$ python3 -q
>>> import numpy as np
>>> np.set_printoptions(precision=2, suppress=True, linewidth=160)
>>> F = np.load("layer2.npy")
>>> F
array([[-0.5 , -1.6 ,  0.98,  0.6 ,  1.9 , -0.4 , -0.1 ,  0.2 ,  1.  ,  0.8 ,  2.2 ,  1.1 ],
       [-0.2 ,  0.2 , -1.  , -1.8 ,  2.  ,  0.9 ,  0.  , -0.2 ,  0.  , -0.2 ,  0.6 ,  1.2 ],
       [ 1.  , -1.3 ,  0.01,  0.1 , -1.8 ,  1.  ,  1.3 ,  0.  ,  0.2 ,  0.7 , -0.8 , -1.6 ],
       [-1.  ,  0.5 ,  0.54,  0.4 , -0.1 , -1.4 ,  0.2 ,  0.1 ,  0.9 , -2.6 ,  0.5 , -1.3 ],
       [-0.5 ,  0.  ,  5.43,  0.4 , -0.8 , -1.6 , -1.  ,  1.1 ,  0.2 , -0.9 ,  0.5 , -0.1 ],
       [-1.4 , -1.2 , -0.48, -0.8 , -1.9 , -0.1 , -0.4 , -0.1 , -0.6 ,  0.6 ,  0.8 ,  0.2 ],
       [-0.5 ,  1.4 , -9.53, -0.8 , -0.2 ,  1.6 , -0.9 , -1.9 ,  0.  ,  0.6 ,  1.  ,  1.  ],
       [ 1.5 ,  0.8 ,  0.54, -0.6 ,  0.1 , -0.9 , -1.7 ,  0.1 , -0.2 ,  0.  ,  0.3 ,  0.8 ],
       [-1.5 ,  1.  ,  1.6 ,  1.2 ,  1.3 ,  0.4 , -0.8 ,  0.3 , -0.9 ,  0.3 , -0.4 ,  0.9 ],
       [ 2.  ,  0.7 , -2.52, -0.8 ,  1.2 ,  2.6 ,  1.1 , -0.5 , -1.8 , -1.1 , -1.5 ,  1.5 ],
       [-0.8 ,  0.5 ,  6.47, -0.8 , -2.3 , -0.7 , -1.9 ,  1.3 ,  0.9 , -0.5 ,  0.4 ,  1.4 ],
       [ 0.  ,  0.4 , -5.02,  2.5 ,  0.  ,  1.6 , -0.2 , -1.  ,  1.4 ,  1.2 , -0.3 , -0.1 ],
       [ 1.5 ,  0.1 , -0.5 ,  1.1 , -0.7 , -0.5 ,  0.1 , -0.1 ,  0.5 , -1.4 , -0.7 , -2.3 ],
       [ 0.2 , -0.1 , -1.46,  0.8 ,  0.6 ,  1.5 ,  0.1 , -0.3 , -0.9 , -0.1 , -2.  ,  0.7 ],
       [ 0.3 , -0.1 ,  1.52, -0.3 ,  2.  , -0.9 ,  0.5 ,  0.3 ,  1.7 , -0.1 , -0.5 , -0.3 ],
       [ 1.8 ,  0.9 , -1.02, -0.8 ,  1.2 , -0.7 ,  0.1 , -0.2 ,  0.9 , -0.6 ,  1.  , -0.3 ],
       [-1.1 ,  0.9 ,  2.56,  0.3 ,  0.4 , -0.7 ,  0.5 ,  0.5 , -0.8 ,  1.8 ,  0.  , -0.1 ],
       [ 1.4 , -0.1 , -1.47,  0.1 , -0.1 ,  0.  , -1.1 , -0.3 , -0.2 ,  1.1 ,  0.9 , -1.3 ],
       [ 1.4 ,  0.4 ,  1.53, -0.9 ,  0.3 ,  0.1 , -0.5 ,  0.3 , -0.1 , -0.4 , -2.3 ,  0.9 ],
       [ 1.5 ,  0.8 ,  0.46,  0.8 , -0.3 ,  0.7 , -1.6 ,  0.1 ,  0.  ,  0.2 ,  0.8 ,  0.8 ],
       [ 0.1 , -0.7 , -1.01,  1.2 ,  0.  ,  0.6 ,  1.2 , -0.2 , -0.2 , -0.5 ,  0.4 ,  1.9 ],
       [-1.3 , -0.2 , -3.04, -0.6 ,  0.2 , -1.4 ,  0.  , -0.6 , -0.6 ,  1.9 ,  0.2 ,  0.  ],
       [-1.3 ,  0.8 ,  5.53,  0.5 ,  0.1 ,  1.6 , -1.2 ,  1.1 , -1.9 ,  0.5 , -1.  ,  0.4 ],
       [ 1.1 , -1.  , -0.01, -0.4 ,  0.2 ,  0.9 , -1.7 ,  0.  ,  1.  ,  0.1 , -0.9 , -0.1 ],
       [-0.2 , -0.3 , -0.04, -1.1 , -1.8 ,  0.  ,  0.4 ,  0.  , -0.2 ,  0.5 , -1.5 ,  0.1 ],
       [ 0.8 ,  0.2 ,  4.03,  0.3 ,  0.5 , -1.6 ,  2.1 ,  0.8 , -1.6 ,  1.6 ,  0.4 , -1.3 ],
       [ 1.4 , -0.5 , -0.54, -1.  , -1.2 , -0.1 , -0.9 , -0.1 ,  0.4 ,  1.5 ,  0.9 ,  0.2 ],
       [ 0.8 ,  1.5 , -7.02,  0.3 , -0.7 , -0.4 ,  0.  , -1.4 ,  0.1 ,  0.3 ,  0.4 , -0.9 ],
       [ 0.4 ,  0.5 , 16.53, -0.6 ,  0.2 ,  0.2 , -0.9 ,  3.3 ,  1.  ,  1.8 ,  0.4 , -1.5 ],
       [-0.1 ,  0.9 ,  3.88,  0.9 , -1.8 , -0.1 ,  2.3 ,  0.8 ,  0.3 , -0.6 ,  0.6 , -0.7 ],
       [ 2.4 ,  0.3 ,  6.95, -1.  ,  1.3 ,  1.8 , -0.2 ,  1.4 ,  1.1 ,  0.3 ,  1.4 ,  0.3 ],
       [ 0.6 ,  2.1 , -0.99,  0.  ,  0.6 , -0.7 , -1.8 , -0.2 , -0.1 , -0.2 ,  1.5 , -1.6 ],
       [-1.6 ,  0.4 ,  2.45,  0.4 , -1.  ,  1.3 , -0.1 ,  0.5 ,  0.2 ,  0.  ,  0.6 , -0.9 ]])
>>> gram = np.cov(F, rowvar=False)
>>> np.argwhere(np.triu(np.abs(np.corrcoef(F.T)) > 0.8, 1))
array([[2, 7]])
>>> np.median(F, axis=0)
array([ 0.2 ,  0.4 ,  0.01,  0.1 ,  0.1 ,  0.  , -0.1 ,  0.  ,  0.  ,  0.2 ,  0.4 ,  0.  ])
>>> np.argsort(-F.std(axis=0).round(6), kind="stable")
array([ 2,  4,  0,  5,  6, 11, 10,  9,  7,  3,  8,  1])
>>> np.round(np.corrcoef(F[:, 3], F[:, 2])[0, 1], 2)
np.float64(-0.09)
>>> r0 = np.array([9, 7, -4, 9, 3, 0, 5, -1, -1, 7]) + 0.5
>>> A = np.outer(r0, r0) / (r0 @ r0)
>>> A.round(2) + 0
array([[ 0.26,  0.2 , -0.1 ,  0.26,  0.1 ,  0.01,  0.15, -0.01, -0.01,  0.2 ],
       [ 0.2 ,  0.16, -0.08,  0.2 ,  0.08,  0.01,  0.12, -0.01, -0.01,  0.16],
       [-0.1 , -0.08,  0.04, -0.1 , -0.04, -0.01, -0.06,  0.01,  0.01, -0.08],
       [ 0.26,  0.2 , -0.1 ,  0.26,  0.1 ,  0.01,  0.15, -0.01, -0.01,  0.2 ],
       [ 0.1 ,  0.08, -0.04,  0.1 ,  0.04,  0.01,  0.06, -0.01, -0.01,  0.08],
       [ 0.01,  0.01, -0.01,  0.01,  0.01,  0.  ,  0.01,  0.  ,  0.  ,  0.01],
       [ 0.15,  0.12, -0.06,  0.15,  0.06,  0.01,  0.09, -0.01, -0.01,  0.12],
       [-0.01, -0.01,  0.01, -0.01, -0.01,  0.  , -0.01,  0.  ,  0.  , -0.01],
       [-0.01, -0.01,  0.01, -0.01, -0.01,  0.  , -0.01,  0.  ,  0.  , -0.01],
       [ 0.2 ,  0.16, -0.08,  0.2 ,  0.08,  0.01,  0.12, -0.01, -0.01,  0.16]])
>>> r0, v = A[0], A[4]
>>> round(r0 @ r0, 2)
np.float64(0.26)
>>> p = (r0 @ v) / (r0 @ r0) * r0
>>> np.round(np.outer(r0, v), 2) + 0
array([[ 0.02,  0.02, -0.01,  0.02,  0.01,  0.  ,  0.01,  0.  ,  0.  ,  0.02],
       [ 0.02,  0.02, -0.01,  0.02,  0.01,  0.  ,  0.01,  0.  ,  0.  ,  0.02],
       [-0.01, -0.01,  0.  , -0.01,  0.  ,  0.  , -0.01,  0.  ,  0.  , -0.01],
       [ 0.02,  0.02, -0.01,  0.02,  0.01,  0.  ,  0.01,  0.  ,  0.  ,  0.02],
       [ 0.01,  0.01,  0.  ,  0.01,  0.  ,  0.  ,  0.01,  0.  ,  0.  ,  0.01],
       [ 0.  ,  0.  ,  0.  ,  0.  ,  0.  ,  0.  ,  0.  ,  0.  ,  0.  ,  0.  ],
       [ 0.01,  0.01, -0.01,  0.01,  0.01,  0.  ,  0.01,  0.  ,  0.  ,  0.01],
       [ 0.  ,  0.  ,  0.  ,  0.  ,  0.  ,  0.  ,  0.  ,  0.  ,  0.  ,  0.  ],
       [ 0.  ,  0.  ,  0.  ,  0.  ,  0.  ,  0.  ,  0.  ,  0.  ,  0.  ,  0.  ],
       [ 0.02,  0.02, -0.01,  0.02,  0.01,  0.  ,  0.01,  0.  ,  0.  ,  0.02]])
>>> round(float(np.linalg.norm(r0 + v) ** 2 + np.linalg.norm(r0 - v) ** 2), 2)
0.59
>>> round(float((v - p) @ r0), 2)
-0.0
>>> np.linalg.matrix_rank(np.outer(r0, v))
np.int64(1)
>>> np.round(v - p, 2) + 0
array([0., 0., 0., 0., 0., 0., 0., 0., 0., 0.])
>>> W0 = np.load("w.npy")
>>> W0
array([[ 1,  1,  1,  1,  1,  1,  1,  1],
       [ 1,  1, -1, -1, -1, -1,  1,  1],
       [ 1,  1, -1, -1,  1,  1, -1, -1],
       [ 1, -1,  1, -1,  1, -1,  1, -1],
       [ 1, -1,  1, -1, -1,  1, -1,  1],
       [ 1, -1, -1,  1,  1, -1, -1,  1],
       [ 1,  1,  1,  1, -1, -1, -1, -1],
       [ 1, -1, -1,  1, -1,  1,  1, -1]])
>>> x0 = np.array([3, -3, -1, 0, -2, 0, 3, 2])
>>> (W0 * x0).sum(axis=1)
array([ 2,  8, -6,  4,  6,  4, -4, 10])
>>> W0 @ np.ones(8)
array([8., 0., 0., 0., 0., 0., 0., 0.])
>>> np.sign((W0 @ x0).round(6))
array([ 1,  1, -1,  1,  1,  1, -1,  1])
>>> np.linalg.norm(W0 @ x0) <= np.linalg.norm(W0, 2) * np.linalg.norm(x0) + 1e-9
np.True_
>>> W0 @ (2 * x0)
array([  4,  16, -12,   8,  12,   8,  -8,  20])
>>> W0 @ x0
array([ 2,  8, -6,  4,  6,  4, -4, 10])
>>> W0 * x0
array([[ 3, -3, -1,  0, -2,  0,  3,  2],
       [ 3, -3,  1,  0,  2,  0,  3,  2],
       [ 3, -3,  1,  0, -2,  0, -3, -2],
       [ 3,  3, -1,  0, -2,  0,  3, -2],
       [ 3,  3, -1,  0,  2,  0, -3,  2],
       [ 3,  3,  1,  0, -2,  0, -3,  2],
       [ 3, -3, -1,  0,  2,  0, -3, -2],
       [ 3,  3,  1,  0,  2,  0,  3, -2]])
>>> np.einsum("ij,j->i", W0, x0)
array([ 2,  8, -6,  4,  6,  4, -4, 10])
>>> r0 = np.array([5, 2, 0, 1, 2, 5, 1, 0, 4, 3, 5, 4]) + 0.5
>>> mat = np.outer(r0, r0) / (r0 @ r0)
>>> mat.round(2) + 0
array([[0.19, 0.09, 0.02, 0.05, 0.09, 0.19, 0.05, 0.02, 0.15, 0.12, 0.19, 0.15],
       [0.09, 0.04, 0.01, 0.02, 0.04, 0.09, 0.02, 0.01, 0.07, 0.05, 0.09, 0.07],
       [0.02, 0.01, 0.  , 0.  , 0.01, 0.02, 0.  , 0.  , 0.01, 0.01, 0.02, 0.01],
       [0.05, 0.02, 0.  , 0.01, 0.02, 0.05, 0.01, 0.  , 0.04, 0.03, 0.05, 0.04],
       [0.09, 0.04, 0.01, 0.02, 0.04, 0.09, 0.02, 0.01, 0.07, 0.05, 0.09, 0.07],
       [0.19, 0.09, 0.02, 0.05, 0.09, 0.19, 0.05, 0.02, 0.15, 0.12, 0.19, 0.15],
       [0.05, 0.02, 0.  , 0.01, 0.02, 0.05, 0.01, 0.  , 0.04, 0.03, 0.05, 0.04],
       [0.02, 0.01, 0.  , 0.  , 0.01, 0.02, 0.  , 0.  , 0.01, 0.01, 0.02, 0.01],
       [0.15, 0.07, 0.01, 0.04, 0.07, 0.15, 0.04, 0.01, 0.13, 0.1 , 0.15, 0.13],
       [0.12, 0.05, 0.01, 0.03, 0.05, 0.12, 0.03, 0.01, 0.1 , 0.08, 0.12, 0.1 ],
       [0.19, 0.09, 0.02, 0.05, 0.09, 0.19, 0.05, 0.02, 0.15, 0.12, 0.19, 0.15],
       [0.15, 0.07, 0.01, 0.04, 0.07, 0.15, 0.04, 0.01, 0.13, 0.1 , 0.15, 0.13]])
>>> w, vecs = np.linalg.eigh(mat)
>>> np.round(vecs @ np.diag(w) @ vecs.T, 2) + 0
array([[0.19, 0.09, 0.02, 0.05, 0.09, 0.19, 0.05, 0.02, 0.15, 0.12, 0.19, 0.15],
       [0.09, 0.04, 0.01, 0.02, 0.04, 0.09, 0.02, 0.01, 0.07, 0.05, 0.09, 0.07],
       [0.02, 0.01, 0.  , 0.  , 0.01, 0.02, 0.  , 0.  , 0.01, 0.01, 0.02, 0.01],
       [0.05, 0.02, 0.  , 0.01, 0.02, 0.05, 0.01, 0.  , 0.04, 0.03, 0.05, 0.04],
       [0.09, 0.04, 0.01, 0.02, 0.04, 0.09, 0.02, 0.01, 0.07, 0.05, 0.09, 0.07],
       [0.19, 0.09, 0.02, 0.05, 0.09, 0.19, 0.05, 0.02, 0.15, 0.12, 0.19, 0.15],
       [0.05, 0.02, 0.  , 0.01, 0.02, 0.05, 0.01, 0.  , 0.04, 0.03, 0.05, 0.04],
       [0.02, 0.01, 0.  , 0.  , 0.01, 0.02, 0.  , 0.  , 0.01, 0.01, 0.02, 0.01],
       [0.15, 0.07, 0.01, 0.04, 0.07, 0.15, 0.04, 0.01, 0.13, 0.1 , 0.15, 0.13],
       [0.12, 0.05, 0.01, 0.03, 0.05, 0.12, 0.03, 0.01, 0.1 , 0.08, 0.12, 0.1 ],
       [0.19, 0.09, 0.02, 0.05, 0.09, 0.19, 0.05, 0.02, 0.15, 0.12, 0.19, 0.15],
       [0.15, 0.07, 0.01, 0.04, 0.07, 0.15, 0.04, 0.01, 0.13, 0.1 , 0.15, 0.13]])
>>> np.round(vecs.T @ vecs, 2) + 0
array([[1., 0., 0., 0., 0., 0., 0., 0., 0., 0., 0., 0.],
       [0., 1., 0., 0., 0., 0., 0., 0., 0., 0., 0., 0.],
       [0., 0., 1., 0., 0., 0., 0., 0., 0., 0., 0., 0.],
       [0., 0., 0., 1., 0., 0., 0., 0., 0., 0., 0., 0.],
       [0., 0., 0., 0., 1., 0., 0., 0., 0., 0., 0., 0.],
       [0., 0., 0., 0., 0., 1., 0., 0., 0., 0., 0., 0.],
       [0., 0., 0., 0., 0., 0., 1., 0., 0., 0., 0., 0.],
       [0., 0., 0., 0., 0., 0., 0., 1., 0., 0., 0., 0.],
       [0., 0., 0., 0., 0., 0., 0., 0., 1., 0., 0., 0.],
       [0., 0., 0., 0., 0., 0., 0., 0., 0., 1., 0., 0.],
       [0., 0., 0., 0., 0., 0., 0., 0., 0., 0., 1., 0.],
       [0., 0., 0., 0., 0., 0., 0., 0., 0., 0., 0., 1.]])
>>> np.round(np.linalg.eigvalsh(mat @ mat), 2) + 0
array([0., 0., 0., 0., 0., 0., 0., 0., 0., 0., 0., 1.])
>>> np.abs(vecs[:, -1]).round(6).argmax()
np.int64(0)
>>> np.round(np.linalg.svd(mat, compute_uv=False), 2) + 0
array([1., 0., 0., 0., 0., 0., 0., 0., 0., 0., 0., 0.])
>>> w.round(2) + 0
array([0., 0., 0., 0., 0., 0., 0., 0., 0., 0., 0., 1.])
>>> np.round(vecs.T @ mat @ vecs, 2) + 0
array([[0., 0., 0., 0., 0., 0., 0., 0., 0., 0., 0., 0.],
       [0., 0., 0., 0., 0., 0., 0., 0., 0., 0., 0., 0.],
       [0., 0., 0., 0., 0., 0., 0., 0., 0., 0., 0., 0.],
       [0., 0., 0., 0., 0., 0., 0., 0., 0., 0., 0., 0.],
       [0., 0., 0., 0., 0., 0., 0., 0., 0., 0., 0., 0.],
       [0., 0., 0., 0., 0., 0., 0., 0., 0., 0., 0., 0.],
       [0., 0., 0., 0., 0., 0., 0., 0., 0., 0., 0., 0.],
       [0., 0., 0., 0., 0., 0., 0., 0., 0., 0., 0., 0.],
       [0., 0., 0., 0., 0., 0., 0., 0., 0., 0., 0., 0.],
       [0., 0., 0., 0., 0., 0., 0., 0., 0., 0., 0., 0.],
       [0., 0., 0., 0., 0., 0., 0., 0., 0., 0., 0., 0.],
       [0., 0., 0., 0., 0., 0., 0., 0., 0., 0., 0., 1.]])
